% ipython --no-banner

In [1]: import numpy as np

In [2]: np.set_printoptions(precision=3, suppress=True, linewidth=120)

In [3]: rnd = lambda a: np.round(a, 3) + 0

In [4]: u = np.array([0, -2, 4, 1, 5, -2, -4, 1, 4]) + 0.5

In [5]: data = np.outer(u, u) / (u @ u)

In [6]: rnd(data)
Out[6]: 
array([[ 0.003, -0.008,  0.024,  0.008,  0.03 , -0.008, -0.019,  0.008,  0.024],
       [-0.008,  0.024, -0.073, -0.024, -0.089,  0.024,  0.057, -0.024, -0.073],
       [ 0.024, -0.073,  0.22 ,  0.073,  0.268, -0.073, -0.171,  0.073,  0.22 ],
       [ 0.008, -0.024,  0.073,  0.024,  0.089, -0.024, -0.057,  0.024,  0.073],
       [ 0.03 , -0.089,  0.268,  0.089,  0.328, -0.089, -0.209,  0.089,  0.268],
       [-0.008,  0.024, -0.073, -0.024, -0.089,  0.024,  0.057, -0.024, -0.073],
       [-0.019,  0.057, -0.171, -0.057, -0.209,  0.057,  0.133, -0.057, -0.171],
       [ 0.008, -0.024,  0.073,  0.024,  0.089, -0.024, -0.057,  0.024,  0.073],
       [ 0.024, -0.073,  0.22 ,  0.073,  0.268, -0.073, -0.171,  0.073,  0.22 ]])

In [7]: Y = data / np.linalg.norm(data, axis=1, keepdims=True)

In [8]: gram = Y @ Y.T

In [9]: (np.abs(gram) > 0.9).astype(int)
Out[9]: 
array([[1, 1, 1, 1, 1, 1, 1, 1, 1],
       [1, 1, 1, 1, 1, 1, 1, 1, 1],
       [1, 1, 1, 1, 1, 1, 1, 1, 1],
       [1, 1, 1, 1, 1, 1, 1, 1, 1],
       [1, 1, 1, 1, 1, 1, 1, 1, 1],
       [1, 1, 1, 1, 1, 1, 1, 1, 1],
       [1, 1, 1, 1, 1, 1, 1, 1, 1],
       [1, 1, 1, 1, 1, 1, 1, 1, 1],
       [1, 1, 1, 1, 1, 1, 1, 1, 1]])

In [10]: rnd(np.linalg.norm(Y, axis=1))
Out[10]: array([1., 1., 1., 1., 1., 1., 1., 1., 1.])
